$ python3 -q
>>> import numpy as np
>>> np.set_printoptions(suppress=True, linewidth=200)
>>> data = np.load("dump.npy")
>>> data
array([[0., 1., 1.],
       [1., 0., 1.],
       [1., 1., 0.]])
>>> vals, evecs = np.linalg.eig(data)
>>> round(float(np.prod(vals)), 2)
2.0
>>> np.round(np.sort(np.linalg.eigvals(data @ data)), 2)
array([1., 1., 4.])
>>> vals, evecs = np.linalg.eigh(data)
>>> vec = np.array([1, 2, 2])
>>> np.round(evecs * np.maximum(vals, 0) @ evecs.T, 2)
array([[0.67, 0.67, 0.67],
       [0.67, 0.67, 0.67],
       [0.67, 0.67, 0.67]])
>>> np.round(evecs * np.abs(vals) @ evecs.T, 2)
array([[1.33, 0.33, 0.33],
       [0.33, 1.33, 0.33],
       [0.33, 0.33, 1.33]])
>>> vec @ data @ vec
np.float64(16.0)
>>> A = np.load("w.npy")
>>> A
array([[-15, -15,  -1, -69, -61,   4],
       [ 24, -51,  17, -50, -47,  51],
       [-37,  -1, -17, -38, -47,  15],
       [-18,   6,  -8, -17, -18,  -5],
       [ -7, -25,  -1, -38, -43,  35],
       [ 16, -29,  11, -28, -25,  27],
       [-26, -17, -11, -43, -53,  34]])
>>> Uu, s, vt = np.linalg.svd(A)
>>> np.argmax(s[:-1] / (s[1:] + 1e-6)) + 1
np.int64(3)
>>> s.round(2) + 0
array([185.06,  79.89,  33.82,   0.  ,   0.  ,   0.  ])
>>> A2 = Uu[:, :3] @ np.diag(s[:3]) @ vt[:3]
>>> A2.round(2)
array([[-15., -15.,  -1., -69., -61.,   4.],
       [ 24., -51.,  17., -50., -47.,  51.],
       [-37.,  -1., -17., -38., -47.,  15.],
       [-18.,   6.,  -8., -17., -18.,  -5.],
       [ -7., -25.,  -1., -38., -43.,  35.],
       [ 16., -29.,  11., -28., -25.,  27.],
       [-26., -17., -11., -43., -53.,  34.]])
>>> np.linalg.matrix_rank(A, rtol=0.05)
np.int64(3)
>>> np.linalg.matrix_rank(A2)
np.int64(3)
>>> np.unique(A.round(6), axis=0).shape
(7, 6)
>>> np.allclose(A[:-1].T @ np.linalg.lstsq(A[:-1].T, A[-1])[0], A[-1])
True
>>> round(np.trace(np.linalg.pinv(A) @ A), 2)
np.float64(3.0)
>>> X = np.load("data.npy")
>>> X
array([[ 1.3 ,  0.  ,  1.  ],
       [ 1.23,  0.09,  0.84],
       [-0.4 ,  0.7 , -2.3 ],
       [-1.4 , -1.3 ,  0.9 ]])
>>> round(np.linalg.norm(X) ** 2 / np.linalg.norm(X, 2) ** 2, 2)
np.float64(1.64)
>>> np.round(np.linalg.norm(X, axis=0), 2)
array([2.31, 1.48, 2.79])
>>> round(float(X[1] @ X[0]), 2)
2.44
>>> round(np.linalg.norm(X, "nuc"), 2)
np.float64(5.76)
>>> np.linalg.norm(X, axis=1).argmax()
np.int64(2)
>>> round(np.linalg.norm(X, 2), 2)
np.float64(3.06)
>>> np.round(np.linalg.norm(X, axis=1), 2)
array([1.64, 1.49, 2.44, 2.11])
>>> np.round(np.linalg.norm(X, 1), 2), round(np.linalg.norm(X, np.inf), 2)
(np.float64(5.04), np.float64(3.6))
